In [1]: import numpy as np

In [2]: from numpy import linalg as LA

In [3]: np.set_printoptions(precision=3, suppress=True, linewidth=100, sign=" ")

In [4]: E = np.loadtxt("layer19.csv", delimiter=",")

In [5]: E
Out[5]: 
array([[  4.,   2.,   2.,   1.,   3.,   0.],
       [  2.,   7.,   4.,   2.,   6.,   0.],
       [  2.,   4.,   7.,   2.,   6.,   0.],
       [  1.,   2.,   2.,   4.,   3.,   0.],
       [  3.,   6.,   6.,   3.,  12.,   0.],
       [  0.,   0.,   0.,   0.,   0.,   3.]])

In [6]: LA.norm(E, axis=1)
Out[6]: array([  5.831,  10.44 ,  10.44 ,   5.831,  15.297,   3.   ])

In [7]: round(float(LA.norm(E[5], 1)), 3), round(LA.norm(E[5], np.inf), 3)
Out[7]: (3.0, np.float64(3.0))

In [8]: round(float(LA.norm(E[5] - E[0])), 3)
Out[8]: 6.557

In [9]: def softmax(z):
   ...:     e = np.exp(z - z.max(axis=-1, keepdims=True))
   ...:     return e / e.sum(axis=-1, keepdims=True)
   ...: 

In [10]: softmax(E[0])
Out[10]: array([ 0.586,  0.079,  0.079,  0.029,  0.216,  0.011])

In [11]: np.round(softmax(10 * E[0]), 3) + 0
Out[11]: array([ 1.,  0.,  0.,  0.,  0.,  0.])

In [12]: softmax(E).sum(axis=1)
Out[12]: array([ 1.,  1.,  1.,  1.,  1.,  1.])

In [13]: scores = E @ E.T / np.sqrt(6)

In [14]: np.round(softmax(scores)[0] @ E, 3) + 0
Out[14]: array([  3.,   6.,   6.,   3.,  12.,   0.])

In [15]: np.round(softmax(scores + np.triu(np.full(scores.shape, -np.inf), 1)), 3) + 0
Out[15]: 
array([[ 1.   ,  0.   ,  0.   ,  0.   ,  0.   ,  0.   ],
       [ 0.   ,  1.   ,  0.   ,  0.   ,  0.   ,  0.   ],
       [ 0.   ,  0.025,  0.975,  0.   ,  0.   ,  0.   ],
       [ 0.   ,  0.5  ,  0.5  ,  0.001,  0.   ,  0.   ],
       [ 0.   ,  0.   ,  0.   ,  0.   ,  1.   ,  0.   ],
       [ 0.023,  0.023,  0.023,  0.023,  0.023,  0.887]])

In [16]: O, _ = LA.qr(np.array([[0.1, -0.9, -1.7, -1.7, -1.2],
    ...:     [0.2, 1.0, 0.6, -0.9, 0.5],
    ...:     [-0.4, -1.4, -1.2, -1.8, 0.7],
    ...:     [-0.6, -1.8, 0.3, 0.8, 0.3],
    ...:     [-2.7, 1.8, 0.7, -2.0, 1.0],
    ...:     [-0.3, -0.5, 0.4, 0.4, 0.3]]))

In [17]: F = O @ O.T

In [18]: F
Out[18]: 
array([[ 0.993,  0.008, -0.002,  0.033,  0.002, -0.076],
       [ 0.008,  0.99 ,  0.002, -0.039, -0.002,  0.091],
       [-0.002,  0.002,  0.999,  0.009,  0.001, -0.022],
       [ 0.033, -0.039,  0.009,  0.847, -0.009,  0.356],
       [ 0.002, -0.002,  0.001, -0.009,  1.   ,  0.02 ],
       [-0.076,  0.091, -0.022,  0.356,  0.02 ,  0.171]])

In [19]: round(LA.norm(F, 2) / LA.norm(F), 3)
Out[19]: np.float64(0.447)

In [20]: np.argsort(-LA.norm(F, axis=0).round(6), kind="stable")[:3]
Out[20]: array([ 4,  2,  0])

In [21]: LA.cond(F) > 100
Out[21]: np.True_

In [22]: np.allclose(F[:-1].T @ LA.lstsq(F[:-1].T, F[-1])[0], F[-1])
Out[22]: True

In [23]: np.abs(np.diag(LA.qr(F)[1])) > 1e-9
Out[23]: array([ True,  True,  True,  True,  True, False])

In [24]: round(float(np.trace(F)), 3)
Out[24]: 5.0

In [25]: evals, vecs = LA.eigvalsh(F)
---------------------------------------------------------------------------
ValueError                                Traceback (most recent call last)
Cell In[25], line 1
----> 1 evals, vecs = LA.eigvalsh(F)

ValueError: too many values to unpack (expected 2)

In [26]: evals, vecs = LA.eigh(F)

In [27]: np.round(LA.eigvalsh(F @ F), 3) + 0
Out[27]: array([ 0.,  1.,  1.,  1.,  1.,  1.])

In [28]: np.round(vecs.T @ F @ vecs, 3) + 0
Out[28]: 
array([[ 0.,  0.,  0.,  0.,  0.,  0.],
       [ 0.,  1.,  0.,  0.,  0.,  0.],
       [ 0.,  0.,  1.,  0.,  0.,  0.],
       [ 0.,  0.,  0.,  1.,  0.,  0.],
       [ 0.,  0.,  0.,  0.,  1.,  0.],
       [ 0.,  0.,  0.,  0.,  0.,  1.]])

In [29]: np.unique(evals.round(6) + 0, return_counts=True)[1]
Out[29]: array([ 1,  5])

In [30]: np.round(LA.svd(F, compute_uv=False), 3) + 0
Out[30]: array([ 1.,  1.,  1.,  1.,  1.,  0.])

In [31]: vecs @ np.diag(evals) @ vecs.T
Out[31]: 
array([[ 0.993,  0.008, -0.002,  0.033,  0.002, -0.076],
       [ 0.008,  0.99 ,  0.002, -0.039, -0.002,  0.091],
       [-0.002,  0.002,  0.999,  0.009,  0.001, -0.022],
       [ 0.033, -0.039,  0.009,  0.847, -0.009,  0.356],
       [ 0.002, -0.002,  0.001, -0.009,  1.   ,  0.02 ],
       [-0.076,  0.091, -0.022,  0.356,  0.02 ,  0.171]])

In [32]: evals.sum(), round(np.trace(F), 3)
Out[32]: (np.float64(5.0), np.float64(5.0))

In [33]: x0 = np.array([3, -2, 4, -4, -1, 3])

In [34]: LA.eigvalsh(2 * F - np.eye(6))
Out[34]: array([-1.,  1.,  1.,  1.,  1.,  1.])

In [35]: round(float(np.trace(F)), 3)
Out[35]: 5.0

In [36]: np.round(np.eye(6) - F, 3) + 0
Out[36]: 
array([[ 0.007, -0.008,  0.002, -0.033, -0.002,  0.076],
       [-0.008,  0.01 , -0.002,  0.039,  0.002, -0.091],
       [ 0.002, -0.002,  0.001, -0.009, -0.001,  0.022],
       [-0.033,  0.039, -0.009,  0.153,  0.009, -0.356],
       [-0.002,  0.002, -0.001,  0.009,  0.   , -0.02 ],
       [ 0.076, -0.091,  0.022, -0.356, -0.02 ,  0.829]])

In [37]: F @ F @ x0
Out[37]: array([ 2.593, -1.512,  3.883, -2.096, -0.892, -1.43 ])

In [38]: F @ x0
Out[38]: array([ 2.593, -1.512,  3.883, -2.096, -0.892, -1.43 ])

In [39]: data = np.load("x.npy")

In [40]: data
Out[40]: 
array([[ 0.,  0., -1., -1.],
       [ 0.,  0.,  0.,  0.],
       [ 0.,  0., -1., -1.],
       [ 0.,  0.,  0.,  0.]])

In [41]: Y = np.array([[3, 2], [3, 3]])

In [42]: cent = np.kron(Y, data)

In [43]: LA.matrix_rank(cent)
Out[43]: np.int64(2)

In [44]: cent.shape
Out[44]: (8, 8)

In [45]: J = np.loadtxt("out18.csv", delimiter=",")

In [46]: J
Out[46]: 
array([[ 4., -3.,  1.,  3.,  2., -4., -4., -2.,  2.,  0.],
       [-3.,  4., -3.,  1.,  3.,  2., -4., -4., -2.,  2.],
       [ 1., -3.,  4., -3.,  1.,  3.,  2., -4., -4., -2.],
       [ 3.,  1., -3.,  4., -3.,  1.,  3.,  2., -4., -4.],
       [ 2.,  3.,  1., -3.,  4., -3.,  1.,  3.,  2., -4.],
       [-4.,  2.,  3.,  1., -3.,  4., -3.,  1.,  3.,  2.],
       [-4., -4.,  2.,  3.,  1., -3.,  4., -3.,  1.,  3.],
       [-2., -4., -4.,  2.,  3.,  1., -3.,  4., -3.,  1.],
       [ 2., -2., -4., -4.,  2.,  3.,  1., -3.,  4., -3.],
       [ 0.,  2., -2., -4., -4.,  2.,  3.,  1., -3.,  4.]])

In [47]: rng = np.random.default_rng(726)

In [48]: labels = rng.permutation(10)

In [49]: labels
Out[49]: array([ 9,  8,  2,  5,  6,  0,  7,  4,  3,  1])

In [50]: Y = J[labels][:, labels]

In [51]: np.sort(np.abs(LA.eigvals(Y)))
Out[51]: array([  0.622,   5.859,   6.785,   7.062,   7.568,   9.904,  10.637,  11.102,  12.467,  12.736])

In [52]: np.diag(Y)
Out[52]: array([ 4.,  4.,  4.,  4.,  4.,  4.,  4.,  4.,  4.,  4.])

In [53]: np.allclose(Y, J)
Out[53]: False

In [54]: evals, vecs = LA.eigh(J)

In [55]: x0 = np.array([-1, 1, -1, -1, 1, -1, 2, 0, -2, -2])

In [56]: (np.sign(vecs[:, -1].round(6)) == np.sign(vecs[0, -1].round(6))).astype(int)
Out[56]: array([ 1,  0,  1,  0,  1,  0,  1,  0,  1,  0])

In [57]: evals, vecs = LA.eigh(J)

In [58]: LA.eigvalsh(J @ J)
Out[58]: 
array([   0.387,   34.325,   46.043,   49.866,   57.268,   98.089,  113.156,  123.248,  155.417,
        162.201])

In [59]: np.abs(vecs[:, -1])
Out[59]: array([ 0.471,  0.292,  0.081,  0.025,  0.431,  0.431,  0.025,  0.081,  0.292,  0.471])

In [60]: np.round(vecs.T @ vecs, 3) + 0
Out[60]: 
array([[ 1.,  0.,  0.,  0.,  0.,  0.,  0.,  0.,  0.,  0.],
       [ 0.,  1.,  0.,  0.,  0.,  0.,  0.,  0.,  0.,  0.],
       [ 0.,  0.,  1.,  0.,  0.,  0.,  0.,  0.,  0.,  0.],
       [ 0.,  0.,  0.,  1.,  0.,  0.,  0.,  0.,  0.,  0.],
       [ 0.,  0.,  0.,  0.,  1.,  0.,  0.,  0.,  0.,  0.],
       [ 0.,  0.,  0.,  0.,  0.,  1.,  0.,  0.,  0.,  0.],
       [ 0.,  0.,  0.,  0.,  0.,  0.,  1.,  0.,  0.,  0.],
       [ 0.,  0.,  0.,  0.,  0.,  0.,  0.,  1.,  0.,  0.],
       [ 0.,  0.,  0.,  0.,  0.,  0.,  0.,  0.,  1.,  0.],
       [ 0.,  0.,  0.,  0.,  0.,  0.,  0.,  0.,  0.,  1.]])
